$ python3 -q
>>> import numpy as np
>>> import numpy.linalg as la
>>> np.set_printoptions(precision=2, suppress=True, linewidth=200, sign=" ")
>>> rd = lambda a: np.round(a, 2) + 0
>>> K = np.load("run10.npy")
>>> K
array([[ 18,   3,   9],
       [  3,   5,   3],
       [  9,   3,   9]])
>>> # symmetric
>>> f = np.array([3, 4])
>>> np.polyval(f, K[1])
array([ 13,  19,  13])
>>> np.cross(K[1, :3], K[2, :3])
array([ 36,   0, -36])
>>> np.convolve(K[1], f)
array([  9,  27,  29,  12])
>>> np.correlate(K[1], K[2], "full")
array([ 27,  54,  69,  54,  27])
>>> M = np.load("data.npy")
>>> print(M)
[[ 4.05  2.    1.  ]
 [ 1.    8.05  7.  ]
 [ 4.    2.    1.05]]
>>> U, sig, vt = la.svd(M)
>>> np.argmax(sig[:-1] / (sig[1:] + 1e-6)) + 1
np.int64(2)
>>> rd(sig)
array([ 11.47,   5.08,   0.02])
>>> A2 = U[:, :2] @ np.diag(sig[:2]) @ vt[:2]
>>> rd(la.norm(M - A2) / la.norm(M))
np.float64(0.0)
>>> rd(np.abs(M - A2).max())
np.float64(0.01)
>>> rd(A2)
array([[ 4.05,  1.99,  1.01],
       [ 1.  ,  8.05,  7.  ],
       [ 4.  ,  2.01,  1.04]])
>>> rd(la.norm(M - A2, 2)), rd(sig[2])
(np.float64(0.02), np.float64(0.02))
>>> la.matrix_rank(A2)
np.int64(2)
>>> print(la.matrix_rank(M, rtol=0.1))
2
>>> np.argsort(-la.norm(M, axis=0).round(6), kind="stable")[:3]
array([ 1,  2,  0])
>>> vec = np.array([1, 1, 0])
>>> print(la.norm(M @ vec) <= la.norm(M, 2) * la.norm(vec) + 1e-9)
True
>>> M @ np.ones(3)
array([  7.05,  16.05,   7.05])
>>> np.einsum("ij,j->i", M, vec)
array([ 6.05,  9.05,  6.  ])
>>> M @ (2 * vec)
array([ 12.1,  18.1,  12. ])
>>> T = np.stack([M, -2 * M, M[::-1]])
>>> T.shape
(3, 3, 3)
>>> rd(la.det(T))
array([ 1.23, -9.86, -1.23])
>>> rd(la.norm(T, axis=(1, 2)))
array([ 12.54,  25.08,  12.54])
>>> rng = np.random.default_rng(7340)
>>> labels = rng.permutation(3)
>>> A2 = K[:, labels] * rng.choice([-1, 1], 3)
>>> A2
array([[  9, -18,   3],
       [  3,  -3,   5],
       [  9,  -9,   3]])
>>> U, _, vt = la.svd(K.T @ A2)
>>> labels
array([ 2,  0,  1])
>>> print(rd(la.lstsq(K, A2)[0]))
[[ 0. -1.  0.]
 [ 0.  0.  1.]
 [ 1.  0.  0.]]
>>> rd(U @ vt)
array([[ 0., -1.,  0.],
       [ 0.,  0.,  1.],
       [ 1.,  0.,  0.]])
>>> m1 = np.load("dump.npy")
>>> m1
array([[-1,  0,  0, -1,  1],
       [-4, -3, -3, -4, -2],
       [ 5,  6,  6,  5,  7],
       [ 0,  1,  1,  0,  2]])
>>> np.allclose(m1[:-1].T @ la.lstsq(m1[:-1].T, m1[-1])[0], m1[-1])
True
>>> print(np.abs(np.diag(la.qr(m1)[1])) > 1e-9)
[ True  True False False]
>>> la.lstsq(m1[:-1].T, m1[-1])[2]
np.int32(2)
>>> f, g = m1[1], m1[2]
>>> f @ g
np.int64(-90)
>>> f @ f
np.int64(54)
>>> p = (f @ g) / (f @ f) * f
>>> rd(p)
array([ 6.67,  5.  ,  5.  ,  6.67,  3.33])
>>> print(rd(g - p))
[-1.67  1.    1.   -1.67  3.67]
>>> U, sig, vt = la.svd(m1)
>>> vecs = vt[:(sig > 1e-8).sum()]
>>> vec = m1[3] + -3 * m1[0] + rng.integers(2) * np.eye(5)[2]
>>> vec
array([ 3.,  1.,  2.,  3., -1.])
>>> rd(np.diag(vecs.T @ vecs))
array([ 0.43,  0.21,  0.21,  0.43,  0.71])
>>> np.allclose(vecs.T @ vecs @ vec, vec)
False
>>> rd(la.norm(vec - vecs.T @ vecs @ vec))
np.float64(0.89)
>>> A2 = m1 + rng.integers(-2, 3, (4, 2)) @ rng.integers(-2, 3, (2, 5))
>>> A2
array([[ -1,   2,   0,  -2,   3],
       [ -2,   3,   1, -10,  -2],
       [  7,  10,  10,   0,   5],
       [ -1,   2,  -1,   1,   6]])
>>> np.abs(A2 - m1).sum(axis=1)
array([  5,  18,  17,   9])
>>> la.matrix_rank(A2 - m1, tol=1e-8)
np.int64(2)
>>> A2 - m1
array([[ 0,  2,  0, -1,  2],
       [ 2,  6,  4, -6,  0],
       [ 2,  4,  4, -5, -2],
       [-1,  1, -2,  1,  4]])
>>> A = np.array([[1.0, 0.5, 0.25, 0.12],
...     [0.5, 1.0, 0.5, 0.25],
...     [0.25, 0.5, 1.0, 0.5],
...     [0.12, 0.25, 0.5, 1.0]])
>>> # symmetric
>>> vec = np.array([2, 1, 1, -1])
>>> rhs = A @ vec
>>> rd(rhs)
array([ 2.63,  2.25,  1.5 , -0.01])
>>> rd(la.solve(A, 2 * rhs))
array([ 4.,  2.,  2., -2.])
>>> rd(la.solve(A, rhs))
array([ 2.,  1.,  1., -1.])
>>> rd(la.solve(A, A[:, 1]))
array([ 0.,  1.,  0.,  0.])
>>> rd(la.solve(A.T, A[2]))
array([ 0.,  0.,  1.,  0.])
>>> np.einsum("ii->", A)
np.float64(4.0)
>>> rd(la.eigvals(A).sum().real)
np.float64(4.0)
>>> rd(la.det(2 * A)), rd(la.det(A))
(np.float64(6.75), np.float64(0.42))
>>> print(rd(la.eigvals(A)))
[ 2.08  1.    0.54  0.38]
>>> print(rd(np.poly(A)))
[ 1.   -4.    5.11 -2.53  0.42]
>>> rd(la.det(A.T))
np.float64(0.42)
>>> q, r_ = la.qr(A)
>>> rd(q)
array([[-0.87,  0.5 ,  0.  ,  0.01],
       [-0.43, -0.76,  0.49,  0.  ],
       [-0.22, -0.38, -0.78, -0.45],
       [-0.1 , -0.19, -0.39,  0.89]])
>>> q.shape, r_.shape
((4, 4), (4, 4))
>>> print(np.trace(q @ q.T))
4.0
>>> feats = np.load("case13.npy")
>>> print(rd(feats))
[[ 2.32  1.61 -0.21  0.61 -0.77]
 [ 0.77  0.47  1.8  -1.29  1.81]
 [ 1.03 -1.83  0.86  1.89  0.53]
 [ 0.52 -0.1  -2.17  0.05  2.  ]
 [-1.29  1.68  0.52  1.84  0.92]]
>>> rd(np.abs(la.eigvals(feats)).max())
np.float64(3.0)
>>> rd((feats + feats.T) / 2)
array([[ 2.32,  1.19,  0.41,  0.56, -1.03],
       [ 1.19,  0.47, -0.02, -0.7 ,  1.74],
       [ 0.41, -0.02,  0.86, -0.14,  0.52],
       [ 0.56, -0.7 , -0.14,  0.05,  1.92],
       [-1.03,  1.74,  0.52,  1.92,  0.92]])
>>> rd(np.trace(feats))
np.float64(4.63)
>>> np.allclose(feats @ feats.T, feats.T @ feats)
True
>>> f = np.array([3, -1])
>>> rd(np.polyval(f, feats[1]))
array([ 1.32,  0.41,  4.4 , -4.88,  4.42])
>>> rd(np.cross(feats[1, :3], feats[0, :3]))
array([-3.  ,  4.35,  0.16])
>>> rd(np.convolve(feats[1], f))
array([ 2.32,  0.63,  4.93, -5.68,  6.72, -1.81])
>>> q = feats.astype(float).copy()
>>> for j in range(5):
...     q[:, j] -= q[:, :j] @ (q[:, :j].T @ q[:, j])
...     q[:, j] /= la.norm(q[:, j])
... 
>>> rd(q.T @ q)
array([[ 1.,  0.,  0.,  0.,  0.],
       [ 0.,  1.,  0.,  0.,  0.],
       [ 0.,  0.,  1.,  0.,  0.],
       [ 0.,  0.,  0.,  1.,  0.],
       [ 0.,  0.,  0.,  0.,  1.]])
>>> rd(q)
array([[ 0.77,  0.54, -0.07,  0.2 , -0.26],
       [ 0.26,  0.16,  0.6 , -0.43,  0.6 ],
       [ 0.34, -0.61,  0.29,  0.63,  0.18],
       [ 0.17, -0.03, -0.72,  0.02,  0.67],
       [-0.43,  0.56,  0.17,  0.61,  0.31]])
